% ipython --no-banner

In [1]: import numpy as np

In [2]: np.set_printoptions(precision=2, suppress=True, linewidth=140, sign=" ")

In [3]: feats = np.loadtxt("out6.csv", delimiter=",")

In [4]: feats
Out[4]: 
array([[-1.32,  1.04, -0.68,  2.42,  0.4 ,  0.38, -1.28,  1.34, -1.75,  1.73, -1.39,  1.18,  0.01,  1.01, -1.32],
       [ 0.63,  1.09,  1.18,  2.05,  0.25,  1.11, -1.24,  0.39,  0.82, -2.57, -0.01,  1.28,  0.3 ,  2.11, -1.16],
       [-0.15, -0.05, -0.94,  1.6 ,  1.28,  1.96,  2.02, -0.26,  0.19,  1.27,  2.22,  1.64, -1.12,  0.16, -1.17],
       [ 0.98, -1.82,  0.09,  0.05, -2.81, -0.84,  2.23, -0.86,  1.13, -0.99,  0.97, -0.56, -0.74,  0.79,  1.31],
       [-0.06, -1.09, -1.02, -0.74, -1.99, -1.48, -1.09,  1.01, -0.98, -0.97,  2.69,  2.1 , -0.04, -0.01,  0.53],
       [ 1.6 , -0.71,  0.64,  0.08, -1.53, -0.31, -1.82,  1.06, -1.02,  2.44, -1.91,  0.88, -1.1 ,  0.23,  1.43],
       [-0.76, -1.44,  1.24,  0.05, -1.33, -0.36, -1.87,  0.96, -1.39,  2.3 ,  0.49,  1.96, -0.86,  1.38, -0.7 ],
       [ 2.47,  1.38,  0.71, -1.34, -0.19,  1.21, -2.13, -0.84, -0.86,  0.52,  0.91,  1.09, -1.2 , -1.75,  0.64],
       [ 0.15,  0.27,  0.38, -0.02, -0.07, -0.48, -1.03, -2.55, -1.6 , -1.57,  0.31,  1.26,  2.04, -0.57,  2.4 ],
       [-1.54,  2.75, -0.84, -1.39, -1.79,  1.11,  0.53, -0.42, -0.5 , -0.25,  1.35,  1.59, -1.03, -0.67,  1.17],
       [-1.24,  0.44,  1.53, -0.76, -0.13,  0.71, -0.09,  0.38,  0.61, -1.12, -2.06,  1.04,  3.01, -1.75, -0.76],
       [ 0.71,  0.62, -2.48, -0.33,  1.34, -0.9 ,  0.47, -0.24, -1.17,  2.33, -0.24, -2.48,  1.27,  0.44,  0.39],
       [ 0.29, -0.54, -1.8 , -1.51, -1.41,  1.53, -1.68,  0.71, -1.46, -0.4 , -0.11, -1.08,  1.74,  1.48,  1.66],
       [-0.25,  3.14,  1.07,  0.7 , -0.21, -2.76, -0.04,  0.21,  1.61,  0.3 , -0.82,  0.37, -0.85, -0.93, -0.81],
       [-1.98, -2.09, -0.5 , -2.03, -0.38, -1.6 ,  0.01,  0.38,  0.69,  2.06,  1.06, -0.24,  1.82,  0.07,  0.53],
       [ 1.51,  0.51,  0.24, -0.53, -0.77,  1.75, -1.45,  0.76,  1.09,  0.96, -0.56, -0.26,  0.58,  0.24,  3.59],
       [ 1.43,  2.31,  0.07,  1.48, -0.33,  1.61,  1.13,  0.62, -0.3 ,  0.88,  0.23, -1.54,  0.18,  2.54, -1.11],
       [-2.81,  0.67,  1.95,  0.39,  0.33,  1.03, -2.58,  0.31,  1.11,  1.64, -0.53,  0.11,  0.73, -0.12,  0.08],
       [ 1.71,  1.8 ,  0.76, -0.49, -0.56,  1.86, -1.34,  0.36, -1.46, -1.47,  0.47,  0.04, -1.48, -1.78,  1.55],
       [ 1.3 , -0.84, -1.33,  0.17,  0.08, -0.65,  0.73,  1.48, -0.72,  1.42,  3.58, -0.86, -0.57,  0.92,  0.64],
       [-0.85,  1.59, -0.69, -0.83,  0.27, -1.98,  2.14,  0.98, -0.6 , -0.7 ,  0.42,  2.26, -0.13,  1.65,  1.49],
       [-1.17,  0.96, -0.14,  0.1 , -0.7 , -2.84,  1.45,  0.22, -1.59, -0.5 , -0.55, -0.78,  2.87, -0.2 , -0.25],
       [ 0.04,  0.02,  0.26,  1.04,  0.62, -0.2 ,  1.08, -1.48, -0.88,  0.9 , -2.42, -2.19,  0.75,  0.8 ,  2.57],
       [-1.27, -0.17, -0.17,  0.67,  1.33, -1.01,  0.32,  2.82, -1.2 ,  0.46,  0.8 ,  1.21, -1.56, -0.29, -2.4 ],
       [ 0.62, -1.55,  0.75, -0.37,  0.3 , -1.15,  0.87,  0.7 , -1.58, -2.29,  1.43, -0.91, -1.62, -1.48, -1.85],
       [-0.89, -0.59,  0.47, -0.97,  0.68, -0.65,  0.7 ,  0.23,  0.71, -1.84,  3.68, -0.12,  1.53, -0.41, -1.16],
       [ 0.45,  2.34,  2.06, -2.04, -0.29,  1.26, -0.73,  1.4 ,  1.25,  1.2 ,  0.17, -0.29,  0.12, -0.91,  1.67],
       [-0.11,  3.02,  0.38, -0.49, -0.19, -0.24,  0.82,  1.62, -2.98, -1.11,  0.8 ,  0.41,  0.16,  0.8 , -0.7 ],
       [-2.48, -1.85, -0.11, -1.23, -0.25,  0.39, -0.61,  1.06, -1.21, -0.49, -2.23, -1.87,  0.69, -0.04,  1.24],
       [ 0.89,  0.34,  0.38, -0.44,  1.65, -0.65, -3.16, -1.54,  0.14, -0.22, -1.54,  0.83, -1.85, -1.29, -0.26],
       [-0.53, -2.03, -0.71,  0.72, -1.43, -0.37, -1.91,  0.03,  1.94,  0.58, -0.87,  0.25,  1.29,  2.61,  0.55]])

In [5]: lab = feats[:, 9] > np.median(feats[:, 9])

In [6]: u = feats[lab].mean(axis=0) - feats[~lab].mean(axis=0)

In [7]: lab.astype(int)
Out[7]: array([ 1,  0,  1,  0,  0,  1,  1,  1,  0,  0,  0,  1,  0,  0,  1,  1,  1,  1,  0,  1,  0,  0,  1,  1,  0,  0,  1,  0,  0,  0,  1])

In [8]: ((feats - feats.mean(axis=0)) @ u > 0).astype(int)
Out[8]: array([ 1,  0,  1,  0,  0,  1,  1,  1,  0,  0,  0,  1,  1,  0,  1,  1,  1,  1,  0,  1,  0,  0,  1,  1,  0,  0,  1,  0,  0,  0,  1])

In [9]: round((((feats - feats.mean(axis=0)) @ u > 0) == lab).mean(), 2)
Out[9]: np.float64(0.97)

In [10]: m1 = np.loadtxt("mat.csv", delimiter=",")

In [11]: m1
Out[11]: 
array([[ 0.4,  1.2,  0.1,  0. ,  0.7,  0. , -0.3,  2.3,  1.7, -1.5,  1.6, -0.4,  0.5],
       [ 0.3, -1.7, -1. ,  1.1, -0.3, -1.7, -0.1, -2.5,  0.6, -0.9, -0.1,  0.1,  0.6],
       [ 0.7,  2.6,  0.5, -1.2,  0.3, -2. ,  0.7, -0.6,  0.6,  1.6,  1.6,  0.2,  1.1],
       [-0.8,  1.1, -1. ,  0.7, -0.4, -1.3,  0.5,  0.7, -1.2,  0.7,  2.5,  0.8, -0.6],
       [-1. ,  0.8, -0.9, -1.5, -0.3,  1.9, -0.3,  0.6, -0.4, -0.7,  0.5,  1.3, -0.4],
       [ 0.7, -0.3,  1.7, -2. , -0.4,  0.6,  1. ,  0.4, -0.8,  2.6, -0.4,  0.2, -0.3],
       [ 0.3,  1.6,  1.4,  0.8,  0.7, -0.1, -1.3,  2. ,  1.5,  0.2, -0.3,  2.4,  0.4],
       [-0.5,  1.2,  0.8, -0.5,  0.1, -1.3,  1.3,  1.9,  0.4, -0.6, -0.6,  0.2, -0.8],
       [ 0. , -0.3,  0. ,  0.7,  0.4, -0.2, -0.3,  0.6, -1.1, -1.5, -0.2,  0.2, -0.4],
       [-0.9, -0.8, -0.9, -0.5,  0. ,  0. , -1. , -1.2, -0.6,  0.3,  1.1,  2. , -1.2],
       [-1.1,  0.7,  0.6,  1.3, -0.3,  0.2,  0.3, -0.5, -0.3,  0.9, -3.5, -1.5, -0.5],
       [ 1.7,  0.9,  0. , -0.3, -1.3,  0.5, -1.1, -1.3,  0.5,  0.4,  0.8,  1.8,  0.3],
       [ 0.1,  2. ,  1.9, -2.7, -1.5, -2.3, -0.6,  1. ,  0.4,  0. , -1.1,  0.7,  1.6],
       [-0.4, -0.4,  0.4, -1.9, -0.9,  1.3,  1.2,  0.3,  0.5, -0.4,  1.1, -2.1,  1.7],
       [ 0.6, -1. , -0.7,  0.5, -1.3,  1. , -1.4,  2.5, -0.3,  0.5, -0.9,  0.9,  1.1],
       [ 0.7, -1.2,  0.7, -0.8,  0.6,  0.1, -0.9,  1.7, -0.5, -0.7,  1. , -0.8, -1.8],
       [ 0.8, -0.6,  1.8,  0.2, -1. ,  0.4, -0.7, -1.3, -0.9, -0.4, -0.1,  1.9,  1.2],
       [ 0.4,  0.5,  0.2, -1. , -0.5,  0.4,  0.6,  0.2, -1.3,  0.6,  0.9,  1.2, -0.6],
       [-0.7,  0.3, -0.5,  0.1, -0.1, -0.7,  2.2, -0.4, -1.3,  1.5,  0.3, -0.1,  0.5],
       [ 1.7, -1. , -0.9, -0.2, -0.3, -0.4,  1.2, -0.4, -0.6, -0.6,  0.5,  0.1,  0.3],
       [-2.2, -0.2,  1.5,  0.5, -1.1, -0.6, -2.2,  0.5, -2.2,  0.5, -0.9, -0.7, -1.5],
       [ 7. , -2. , -5. , -3.5,  6.5, -7. , -2. ,  6.5,  8. ,  6. , -4. , 10.5,  0. ],
       [ 0.5, -0.3, -0.7,  1.8,  0.2, -0.5,  0.3, -0.1, -0.2,  0.2, -1.5,  1. , -0.6],
       [ 0.9,  0.5,  1. ,  0.1,  2.6, -2.6, -0.3, -1. , -0.1,  0.4,  1.5,  0.8, -0.1],
       [ 1.5,  0.5,  0.4, -0.4, -1.1, -3.2, -0.1, -0.4, -0.5, -1.8, -2. , -1.2,  1.1],
       [ 0.2,  0.2,  1.6,  0.5,  0.4, -0.5, -0.9,  2.7, -0.7,  0.2, -1.7, -1.2, -0.5],
       [-0.5,  1.3, -1.5, -1.1,  1. ,  1.7, -0.2, -1.5, -1.3,  1.7, -1.1, -0.2,  0.5],
       [ 1.1, -1.2, -1.3,  0.5, -0.9,  0.7, -0.3,  0.8,  0.6, -0.5, -0.3, -0.1,  0.3],
       [-0.8, -0.5, -0.5,  2. ,  0.3, -0.3,  0.7, -1.7, -1.2,  2.4, -0.2, -1. , -0.7],
       [ 1.1,  0.1,  0.6,  0.8,  1.1,  0.8,  0. ,  2.2, -1.6, -0.1,  1.1, -0.5,  1. ],
       [-1.5,  0.2,  0.3, -0.2,  2.9,  0.2, -1.6, -0.8, -0.7, -0.1,  1.1,  1.8, -0.6]])

In [12]: # row 21 is much longer than the rest

In [13]: left, sigma = np.linalg.svd(m1)
ValueError: too many values to unpack (expected 2)


In [14]: left, sigma, Vt = np.linalg.svd(m1, full_matrices=False)

In [15]: left.shape, sigma.shape, Vt.shape
Out[15]: ((31, 13), (13,), (13, 13))

In [16]: np.abs(Vt[0])
Out[16]: array([ 0.34,  0.07,  0.21,  0.16,  0.3 ,  0.34,  0.1 ,  0.31,  0.38,  0.26,  0.17,  0.51,  0.01])
